>>> import numpy as np
>>> from numpy import linalg as LA
>>> np.set_printoptions(precision=3, suppress=True, linewidth=160, floatmode="fixed")
>>> A = np.load("arr.npy")
>>> A
array([[ 1,  1,  1,  1,  1,  1,  1,  1],
       [ 1, -1,  1, -1,  1, -1,  1, -1],
       [ 1,  1, -1, -1, -1, -1,  1,  1]])
>>> A.ravel(order="F")
array([ 1,  1,  1,  1, -1,  1,  1,  1, -1,  1, -1, -1,  1,  1, -1,  1, -1, -1,  1,  1,  1,  1, -1,  1])
>>> A.reshape(2, -1)
array([[ 1,  1,  1,  1,  1,  1,  1,  1,  1, -1,  1, -1],
       [ 1, -1,  1, -1,  1,  1, -1, -1, -1, -1,  1,  1]])
>>> blk = A.reshape(3, 2, -1)
>>> np.einsum("ihd,ihd->ih", blk, blk)
array([[4, 4],
       [4, 4],
       [4, 4]])
>>> blk.sum(axis=1)
array([[ 2,  2,  2,  2],
       [ 2, -2,  2, -2],
       [ 0,  0,  0,  0]])
>>> blk.transpose(1, 0, 2)
array([[[ 1,  1,  1,  1],
        [ 1, -1,  1, -1],
        [ 1,  1, -1, -1]],

       [[ 1,  1,  1,  1],
        [ 1, -1,  1, -1],
        [-1, -1,  1,  1]]])
>>> blk.shape
(3, 2, 4)
>>> np.swapaxes(blk, 1, 2)[0]
array([[1, 1],
       [1, 1],
       [1, 1],
       [1, 1]])
>>> blk[:, 0]
array([[ 1,  1,  1,  1],
       [ 1, -1,  1, -1],
       [ 1,  1, -1, -1]])
>>> data = np.load("mat.npy")
>>> data
array([[ 2,  1,  2,  1,  2,  1],
       [-1,  0, -1,  0, -1,  0],
       [ 3, -2,  3, -2,  3, -2],
       [ 2,  1,  2,  1,  2,  1],
       [-1,  0, -1,  0, -1,  0],
       [ 3, -2,  3, -2,  3, -2]])
>>> np.allclose(data[:-1].T @ LA.lstsq(data[:-1].T, data[-1])[0], data[-1])
True
>>> LA.lstsq(data[:-1].T, data[-1])[2]
np.int32(2)
>>> np.round(data @ LA.pinv(data) @ data, 3) + 0
array([[ 2.000,  1.000,  2.000,  1.000,  2.000,  1.000],
       [-1.000,  0.000, -1.000,  0.000, -1.000,  0.000],
       [ 3.000, -2.000,  3.000, -2.000,  3.000, -2.000],
       [ 2.000,  1.000,  2.000,  1.000,  2.000,  1.000],
       [-1.000,  0.000, -1.000,  0.000, -1.000,  0.000],
       [ 3.000, -2.000,  3.000, -2.000,  3.000, -2.000]])
>>> np.abs(np.diag(LA.qr(data)[1])) > 1e-9
array([ True,  True, False, False, False, False])
>>> left, sigma, VT = LA.svd(data)
>>> evecs = VT[:(sigma > 1e-8).sum()]
>>> rng = np.random.default_rng(4891)
>>> vec = data[2] + 4 * data[1] + rng.integers(2) * np.eye(6)[1]
>>> vec
array([-1.000, -1.000, -1.000, -2.000, -1.000, -2.000])
>>> LA.matrix_rank(np.vstack([data, vec]))
np.int64(3)
>>> np.diag(evecs.T @ evecs)
array([0.333, 0.333, 0.333, 0.333, 0.333, 0.333])
>>> np.allclose(evecs.T @ evecs @ vec, vec)
False
>>> rk = LA.matrix_rank(data)
>>> rk
np.int64(2)
>>> ns = LA.svd(data)[2][rk:].T
>>> ns.shape
(6, 4)
>>> LA.matrix_rank(data.T @ data), LA.matrix_rank(data @ data.T)
(np.int64(2), np.int64(2))
